$ python3 -q
>>> import numpy as np
>>> from numpy import linalg as LA
>>> np.set_printoptions(precision=2, suppress=True, linewidth=120, legacy="1.25")
>>> tidy = lambda a: np.round(a, 2) + 0
>>> data = np.load("run10.npy")
>>> data
array([[ 1., -2.],
       [-2.,  2.]])
>>> # symmetric, so the eigenvalues are real
>>> Y = data[0, 0] * data[1:] - np.outer(data[1:, 0], data[0])
>>> Y
array([[ 0., -2.]])
>>> np.flatnonzero(~Y.round(6).any(axis=1))
array([], dtype=int64)
>>> rng = np.random.default_rng(66)
>>> labels = rng.permutation(2)
>>> Y = data[:, labels] * rng.choice([-1, 1], 2)
>>> Y
array([[-2., -1.],
       [ 2.,  2.]])
>>> left, _, VT = LA.svd(data.T @ Y)
>>> tidy(LA.lstsq(data, Y)[0])
array([[ 0., -1.],
       [ 1.,  0.]])
>>> tidy(LA.eigvalsh(data).min())
-0.56
>>> [round(float(LA.det(data[:i, :i])), 2) + 0 for i in range(1, 3)]
[1.0, -2.0]
>>> np.all(LA.eigvalsh(data) > 0)
False
>>> K = np.loadtxt("layer13.csv", delimiter=",")
>>> tidy(K)
array([[-0.33, -0.08],
       [ 0.74, -0.14],
       [-0.49, -0.66],
       [-0.33,  0.74]])
>>> r0 = np.array([0, -1, -2])
>>> tidy(np.correlate(K[0], K[1], "full"))
array([ 0.05, -0.23, -0.06])
>>> tidy(np.array([np.convolve(row, r0, "same") for row in K]))
array([[ 0.  ,  0.33,  0.73],
       [ 0.  , -0.74, -1.33],
       [ 0.  ,  0.49,  1.64],
       [ 0.  ,  0.33, -0.08]])
>>> tidy(np.convolve(K[0], r0))
array([0.  , 0.33, 0.73, 0.15])
>>> vec = np.array([3, 0])
>>> h1 = np.maximum(K @ vec, 0)
>>> tidy(np.tanh(K @ vec))
array([-0.75,  0.98, -0.9 , -0.75])
>>> tidy(h1)
array([0.  , 2.21, 0.  , 0.  ])
>>> tidy(K.T @ h1)
array([ 1.63, -0.32])
>>> tidy(np.maximum(K @ (3 * vec), 0))
array([0.  , 6.64, 0.  , 0.  ])
